>>> import numpy as np
>>> from numpy import linalg as LA
>>> np.set_printoptions(suppress=True, linewidth=120)
>>> m1 = np.loadtxt("case1.csv", delimiter=",")
>>> m1
array([[ 0.032, -0.027,  0.176, -2.905,  5.844],
       [ 0.093,  0.01 ,  0.095,  1.031, -1.965],
       [-0.035,  0.138, -0.099, -0.082,  0.185]])
>>> M2 = m1 / np.sqrt((m1 ** 2).mean(axis=1, keepdims=True))
>>> print(LA.matrix_rank(M2) == LA.matrix_rank(m1))
True
>>> rng = np.random.default_rng(516203)
>>> M2 = m1 + rng.integers(-2, 3, (3, 1)) @ rng.integers(-2, 3, (1, 5))
>>> M2.round(3)
array([[ 0.032, -0.027,  0.176, -2.905,  5.844],
       [ 1.093, -0.99 ,  1.095,  2.031,  0.035],
       [ 1.965, -1.862,  1.901,  1.918,  4.185]])
>>> np.round(LA.svd(M2 - m1, compute_uv=False), 3) + 0
array([6.325, 0.   , 0.   ])
>>> np.round(M2 - m1, 3)
array([[ 0.,  0.,  0.,  0.,  0.],
       [ 1., -1.,  1.,  1.,  2.],
       [ 2., -2.,  2.,  2.,  4.]])
>>> left, s, Vh = LA.svd(m1)
>>> np.argmax(s[:-1] / (s[1:] + 1e-6)) + 1
np.int64(1)
>>> M2 = left[:, :1] @ np.diag(s[:1]) @ Vh[:1]
>>> LA.matrix_rank(m1, rtol=0.05)
np.int64(1)
>>> print(round(float(LA.norm(m1 - M2) / LA.norm(m1)), 3))
0.037
>>> LA.matrix_rank(M2)
np.int64(1)
>>> f = np.array([3, 5])
>>> np.round(np.convolve(m1[1], f), 3)
array([ 0.279,  0.495,  0.335,  3.568, -0.74 , -9.825])
>>> np.round(np.correlate(m1[1], m1[0], "full"), 3)
array([  0.543,  -0.212,   0.542,   5.748, -14.459,   5.888,  -0.371,   0.086,  -0.063])
>>> np.round(np.polyval(f, m1[1]), 3)
array([ 5.279,  5.03 ,  5.285,  8.093, -0.895])
>>> T = np.stack([m1, 2 * m1, m1[::-1]])
>>> LA.matrix_rank(T)
array([3, 3, 3])
>>> (T @ m1.T).shape
(3, 3, 3)
>>> print(np.round(LA.norm(T, axis=(1, 2)), 3))
[ 6.902 13.804  6.902]
>>> mat = np.loadtxt("arr.csv", delimiter=",")
>>> print(mat)
[[ 0. -1. -1. -1. -1.]
 [-2.  2. -2.  0.  2.]
 [ 2.  0.  0.  1. -2.]
 [ 2. -1.  2. -2. -2.]
 [ 0.  1.  2. -2.  2.]
 [ 2.  1. -1. -1. -2.]
 [ 2.  0.  1.  0.  2.]
 [-1. -2.  2.  2. -2.]]
>>> w1 = np.array([[-1, -3, 3, 1],
...     [-1, 3, 3, 0],
...     [2, -3, 0, -1],
...     [1, -1, -1, -2],
...     [0, -2, -2, 0]])
>>> c = np.array([1, 2, 0, 0])
>>> act = np.maximum(mat @ w1 + c, 0)
>>> (act > 0).astype(int)
array([[0, 1, 0, 1],
       [0, 1, 0, 0],
       [0, 0, 1, 0],
       [1, 0, 1, 1],
       [1, 0, 1, 1],
       [0, 1, 1, 1],
       [1, 0, 1, 1],
       [1, 0, 0, 0]])
>>> LA.matrix_rank(act)
np.int64(4)
>>> act
array([[ 0.,  5.,  0.,  3.],
       [ 0., 16.,  0.,  0.],
       [ 0.,  0.,  9.,  0.],
       [ 2.,  0.,  9.,  4.],
       [ 2.,  0.,  1.,  2.],
       [ 0.,  7., 14.,  5.],
       [ 1.,  0.,  2.,  1.],
       [10.,  0.,  0.,  0.]])
>>> print((act > 0).mean(axis=0))
[0.5   0.375 0.625 0.625]
>>> C = np.array([[-8, 5], [7, 3], [-5, 7], [-6, -4]])
>>> act @ C
array([[ 17.,   3.],
       [112.,  48.],
       [-45.,  63.],
       [-85.,  57.],
       [-33.,   9.],
       [-51.,  99.],
       [-24.,  15.],
       [-80.,  50.]])
>>> w1 @ C
array([[-34,   3],
       [ 14,  25],
       [-31,   5],
       [  2,   3],
       [ -4, -20]])
>>> F = np.load("data.npy")
>>> F.round(3)
array([[ 0.817, -0.117, -0.117,  0.35 ],
       [-0.117,  0.017,  0.017, -0.05 ],
       [-0.117,  0.017,  0.017, -0.05 ],
       [ 0.35 , -0.05 , -0.05 ,  0.15 ]])
>>> rk = LA.matrix_rank(F)
>>> rk
np.int64(1)
>>> null = LA.svd(F)[2][rk:].T
>>> [int(LA.matrix_rank(np.delete(F, i, axis=0))) for i in range(4)]
[1, 1, 1, 1]
>>> LA.matrix_rank(F.T @ F), LA.matrix_rank(F @ F.T)
(np.int64(1), np.int64(1))
>>> [int(LA.matrix_rank(F[:, :j + 1])) for j in range(4)]
[1, 1, 1, 1]
>>> null.shape
(4, 3)
>>> print(np.round(null @ null.T, 3))
[[ 0.183  0.117  0.117 -0.35 ]
 [ 0.117  0.983 -0.017  0.05 ]
 [ 0.117 -0.017  0.983  0.05 ]
 [-0.35   0.05   0.05   0.85 ]]
>>> P = np.triu(np.array([[6, 8, -5, 0], [-9, 2, 1, 6], [6, -7, 2, -2], [-8, 6, 0, -8]]), 1) + np.eye(4)
>>> M2 = P @ F @ LA.inv(P)
>>> np.round(LA.det(M2), 3)
np.float64(-0.0)
>>> LA.matrix_rank(M2)
np.int64(1)
>>> E = np.load("x.npy")
>>> E
array([[ 4,  2, -5],
       [ 2,  2,  5],
       [-5,  5,  0]])
>>> # equal to its transpose
>>> M2 = E[0, 0] * E[1:] - np.outer(E[1:, 0], E[0])
>>> M2
array([[  0,   4,  30],
       [  0,  30, -25]])
>>> print(E[:, 0] / E[0, 0])
[ 1.    0.5  -1.25]
>>> LA.matrix_rank(M2), LA.matrix_rank(E)
(np.int64(2), np.int64(3))
>>> arr = np.triu(rng.random((6, 6)) < 0.4, 1).astype(int)
>>> arr = arr + arr.T
>>> print(arr)
[[0 1 0 0 1 1]
 [1 0 1 0 0 1]
 [0 1 0 0 1 0]
 [0 0 0 0 0 0]
 [1 0 1 0 0 0]
 [1 1 0 0 0 0]]
>>> np.unique(arr.round(6), axis=0).shape
(6, 6)
>>> np.abs(np.diag(LA.qr(arr)[1])) > 1e-9
array([ True,  True,  True, False, False,  True])
>>> np.allclose(arr[:-1].T @ LA.lstsq(arr[:-1].T, arr[-1])[0], arr[-1])
False
>>> vals, evecs = LA.eigh(arr)
>>> np.unique(vals.round(6) + 0, return_counts=True)[1]
array([1, 1, 2, 1, 1])
>>> np.round(evecs.T @ evecs, 3) + 0
array([[1., 0., 0., 0., 0., 0.],
       [0., 1., 0., 0., 0., 0.],
       [0., 0., 1., 0., 0., 0.],
       [0., 0., 0., 1., 0., 0.],
       [0., 0., 0., 0., 1., 0.],
       [0., 0., 0., 0., 0., 1.]])
>>> (vals > 1e-8).sum(), (vals < -1e-8).sum()
(np.int64(2), np.int64(2))
>>> np.round(np.abs(evecs[:, -1]), 3)
array([0.53 , 0.53 , 0.358, 0.   , 0.358, 0.427])
>>> np.round(evecs @ np.diag(vals) @ evecs.T, 3) + 0
array([[0., 1., 0., 0., 1., 1.],
       [1., 0., 1., 0., 0., 1.],
       [0., 1., 0., 0., 1., 0.],
       [0., 0., 0., 0., 0., 0.],
       [1., 0., 1., 0., 0., 0.],
       [1., 1., 0., 0., 0., 0.]])
>>> np.abs(evecs[:, -1]).round(6).argmax()
np.int64(0)
>>> round(float(vals.sum()), 3), np.trace(arr)
(-0.0, np.int64(0))
>>> np.round(np.sort(np.abs(LA.eigvals(arr))), 3) + 0
array([0.   , 0.   , 0.689, 1.17 , 2.   , 2.481])
>>> round(float(np.abs(LA.eigvals(arr)).max()), 3)
2.481
>>> round(float(LA.det(arr)), 3)
0.0
>>> arr @ arr
array([[3, 1, 2, 0, 0, 1],
       [1, 3, 0, 0, 2, 1],
       [2, 0, 2, 0, 0, 1],
       [0, 0, 0, 0, 0, 0],
       [0, 2, 0, 0, 2, 1],
       [1, 1, 1, 0, 1, 2]])
>>> LA.matrix_power(arr, 2)
array([[3, 1, 2, 0, 0, 1],
       [1, 3, 0, 0, 2, 1],
       [2, 0, 2, 0, 0, 1],
       [0, 0, 0, 0, 0, 0],
       [0, 2, 0, 0, 2, 1],
       [1, 1, 1, 0, 1, 2]])
>>> np.allclose(arr @ arr.T, arr.T @ arr)
True
>>> np.allclose(arr, arr.T)
True
>>> x0 = np.array([1, 0, 0, -2, 3, -3])
>>> arr @ np.ones(6)
array([3., 3., 2., 0., 2., 2.])
>>> arr @ x0
array([ 0, -2,  3,  0,  1,  1])
>>> arr * x0
array([[ 0,  0,  0,  0,  3, -3],
       [ 1,  0,  0,  0,  0, -3],
       [ 0,  0,  0,  0,  3,  0],
       [ 0,  0,  0,  0,  0,  0],
       [ 1,  0,  0,  0,  0,  0],
       [ 1,  0,  0,  0,  0,  0]])
>>> arr @ np.eye(6)[2]
array([0., 1., 0., 0., 1., 0.])
>>> X = np.array([[-0.7, 0.8, 0.3, 1.7],
...     [2.8, 0.9, 0.1, -0.2],
...     [0.6, -1.4, -0.4, -0.2],
...     [-0.7, 1.5, -1.7, 0.7],
...     [-0.1, 0.1, -0.7, 1.2],
...     [0.8, 0.7, -0.4, 0.4],
...     [0.2, 0.3, -0.8, -1.3]])
>>> X[:, 0] *= 10
>>> X
array([[-7. ,  0.8,  0.3,  1.7],
       [28. ,  0.9,  0.1, -0.2],
       [ 6. , -1.4, -0.4, -0.2],
       [-7. ,  1.5, -1.7,  0.7],
       [-1. ,  0.1, -0.7,  1.2],
       [ 8. ,  0.7, -0.4,  0.4],
       [ 2. ,  0.3, -0.8, -1.3]])
>>> print([round(float(x), 3) for x in LA.svd(X, compute_uv=False)[:3]])
[31.427, 3.102, 2.19]
>>> LA.cond(X) > 100
np.False_
>>> print(np.argsort(-LA.norm(X, axis=0).round(6), kind="stable")[:3])
[0 3 1]
>>> np.round(np.abs(LA.svd(X)[2][-1]), 3)
array([0.018, 0.655, 0.648, 0.389])
>>> x0 = np.array([-1, 1, 3, -3])
>>> y = X @ x0
>>> np.round(LA.pinv(X) @ X, 3) + 0
array([[1., 0., 0., 0.],
       [0., 1., 0., 0.],
       [0., 0., 1., 0.],
       [0., 0., 0., 1.]])
>>> np.round(LA.solve(X.T @ X, X.T @ y), 3)
array([-1.,  1.,  3., -3.])
>>> y.round(3)
array([  3.6, -26.2,  -8. ,   1.3,  -4.6,  -9.7,  -0.2])
>>> y = y + 0.02 * rng.normal(size=7)
>>> y.round(3)
array([  3.616, -26.243,  -7.969,   1.304,  -4.63 ,  -9.697,  -0.178])
>>> c, *_ = LA.lstsq(X, y)
>>> print([round(float(LA.norm(LA.solve(X.T @ X + lam * np.eye(4), X.T @ y))), 2) for lam in (0, 1, 10, 100)])
[4.47, 3.44, 1.57, 0.85]
>>> print(c.round())
[-1.  1.  3. -3.]
>>> print(np.round(LA.norm(y - X @ c), 3))
0.05
>>> c.round(3)
array([-1.001,  0.992,  2.993, -3.006])
>>> M2 = X / np.sqrt((X ** 2).mean(axis=1, keepdims=True))
>>> print(np.round(LA.norm(M2, axis=1), 3))
[2. 2. 2. 2. 2. 2. 2.]
>>> LA.matrix_rank(M2) == LA.matrix_rank(X)
np.True_
>>> M2 = np.c_[X[:, :1] @ np.array([[0]]), np.array([1, 2, 1, 0, 2, 1, 1])]
>>> print(M2)
[[0. 1.]
 [0. 2.]
 [0. 1.]
 [0. 0.]
 [0. 2.]
 [0. 1.]
 [0. 1.]]
>>> np.round(LA.lstsq(X, M2[:, 0])[0], 3)
array([0., 0., 0., 0.])
>>> LA.matrix_rank(M2)
np.int64(1)
>>> data = np.loadtxt("a.csv", delimiter=",")
>>> print(data)
[[ 0.14   0.919 -1.023 -2.285 -0.631]
 [-0.1   -1.3    0.5    1.2   -1.3  ]
 [ 2.4    1.2   -0.2    0.2   -2.   ]
 [ 2.    -1.     0.5    0.6   -0.2  ]
 [ 0.     0.2   -0.7    1.     0.8  ]
 [ 0.1    0.8   -1.    -2.3   -0.3  ]
 [-0.2    1.6    0.4    0.     0.7  ]
 [ 1.4   -0.9   -0.4   -1.2   -1.3  ]]
>>> idx = rng.permutation(5)
>>> M2 = data[:, idx] * rng.choice([-1, 1], 5)
>>> M2
array([[ 1.023,  2.285, -0.919,  0.14 , -0.631],
       [-0.5  , -1.2  ,  1.3  , -0.1  , -1.3  ],
       [ 0.2  , -0.2  , -1.2  ,  2.4  , -2.   ],
       [-0.5  , -0.6  ,  1.   ,  2.   , -0.2  ],
       [ 0.7  , -1.   , -0.2  ,  0.   ,  0.8  ],
       [ 1.   ,  2.3  , -0.8  ,  0.1  , -0.3  ],
       [-0.4  , -0.   , -1.6  , -0.2  ,  0.7  ],
       [ 0.4  ,  1.2  ,  0.9  ,  1.4  , -1.3  ]])
>>> left, _, Vh = LA.svd(data.T @ M2)
>>> idx
array([2, 3, 1, 0, 4])
>>> rk = LA.matrix_rank(arr)
>>> rk
np.int64(4)
>>> null = LA.svd(arr)[2][rk:].T
>>> np.round(null @ null.T, 3) + 0
array([[ 0.25, -0.25, -0.25,  0.  ,  0.25,  0.  ],
       [-0.25,  0.25,  0.25,  0.  , -0.25,  0.  ],
       [-0.25,  0.25,  0.25,  0.  , -0.25,  0.  ],
       [ 0.  ,  0.  ,  0.  ,  1.  ,  0.  ,  0.  ],
       [ 0.25, -0.25, -0.25,  0.  ,  0.25,  0.  ],
       [ 0.  ,  0.  ,  0.  ,  0.  ,  0.  ,  0.  ]])
>>> print(null.shape)
(6, 2)
>>> [int(LA.matrix_rank(arr[:, :j + 1])) for j in range(6)]
[1, 2, 3, 3, 3, 4]
>>> np.round(arr @ null, 3) + 0
array([[0., 0.],
       [0., 0.],
       [0., 0.],
       [0., 0.],
       [0., 0.],
       [0., 0.]])
>>> P = data @ LA.solve(data.T @ data, data.T)
>>> print(np.round(np.diag(P), 3))
[0.403 0.644 0.939 0.757 0.883 0.38  0.548 0.446]
>>> O, evecs = LA.qr(data[:, :3])[0], LA.qr(data[:, 3:])[0]
>>> s = LA.svd(O.T @ evecs, compute_uv=False)
>>> np.round(np.degrees(np.arccos(s.clip(0, 1))), 3)
array([40.829, 44.223])
>>> np.round(LA.norm(O @ O.T - evecs @ evecs.T, 2), 3)
np.float64(1.0)
>>> K = np.load("m.npy")
>>> K
array([[ 0, 27,  9,  1,  4, 13],
       [ 0, 15,  3,  0,  0, 13],
       [ 0,  0,  0,  0,  0,  3],
       [12, 35, 15, 19, 10, 11],
       [ 0,  0,  3,  0,  0,  4],
       [ 0, 11,  8,  0,  3,  6],
       [14, 25, 16, 22, 11,  5],
       [ 0,  0,  0,  0,  0,  8],
       [12, 21, 15, 19, 10,  4],
       [ 8, 11, 13, 13,  8,  1],
       [ 0,  9,  1,  0,  0, 12],
       [ 0,  0,  6,  0,  1,  0],
       [ 6, 25, 12, 10,  7,  9],
       [ 0,  9,  4,  0,  0,  9]])
>>> left, s, Vh = LA.svd(arr)
>>> s.round(3) + 0
array([2.481, 2.   , 1.17 , 0.689, 0.   , 0.   ])
>>> M2 = left[:, :4] @ np.diag(s[:4]) @ Vh[:4]
>>> print(M2.round(3) + 0)
[[0. 1. 0. 0. 1. 1.]
 [1. 0. 1. 0. 0. 1.]
 [0. 1. 0. 0. 1. 0.]
 [0. 0. 0. 0. 0. 0.]
 [1. 0. 1. 0. 0. 0.]
 [1. 1. 0. 0. 0. 0.]]
>>> round(np.abs(arr - M2).max(), 3)
np.float64(0.0)
>>> round(LA.norm(arr - M2) / LA.norm(arr), 3)
np.float64(0.0)
>>> np.round(LA.norm(arr - M2, 2), 3), round(s[4], 3)
(np.float64(0.0), np.float64(0.0))
>>> cen = K - K.mean(axis=0)
>>> left, s, Vh = LA.svd(cen, full_matrices=False)
>>> np.abs(left[:, 0]).argmax()
np.int64(3)
>>> print(np.round(cen.mean(axis=0), 3) + 0)
[0. 0. 0. 0. 0. 0.]
>>> print(LA.matrix_rank(cen))
6
>>> print(np.round(Vh[0] * np.sign(Vh[0, np.abs(Vh[0]).argmax()]), 3))
[0.313 0.68  0.345 0.499 0.264 0.045]
>>> s.round(3)
array([56.974, 26.522,  9.769,  3.03 ,  1.829,  0.331])
>>> (np.sign(left[:, 0]) == np.sign(left[0, 0])).astype(int)
array([1, 0, 0, 1, 0, 0, 1, 0, 1, 1, 0, 0, 1, 0])
>>> np.round(np.abs(Vh[-1]), 3)
array([0.814, 0.008, 0.026, 0.567, 0.121, 0.005])
>>> idx = K[:, 1] > np.median(K[:, 1])
>>> f = K[idx].mean(axis=0) - K[~idx].mean(axis=0)
>>> np.round((((K - K.mean(axis=0)) @ f > 0) == idx).mean(), 3)
np.float64(0.857)
>>> def softmax(z):
...     e = np.exp(z - z.max(axis=-1, keepdims=True))
...     return e / e.sum(axis=-1, keepdims=True)
... 
>>> print(np.round(softmax(K[8] + 3), 3) + 0)
[0.    0.879 0.002 0.119 0.    0.   ]
>>> np.round(softmax(K[8]), 3) + 0
array([0.   , 0.879, 0.002, 0.119, 0.   , 0.   ])
>>> np.round(softmax(K).sum(axis=1), 3)
array([1., 1., 1., 1., 1., 1., 1., 1., 1., 1., 1., 1., 1., 1.])
>>> att = K @ K.T / np.sqrt(6)
>>> softmax(att).round(6).argmax(axis=1)
array([3, 3, 0, 3, 3, 3, 3, 0, 3, 3, 3, 6, 3, 3])
>>> softmax(att)[8] @ K
array([12., 35., 15., 19., 10., 11.])
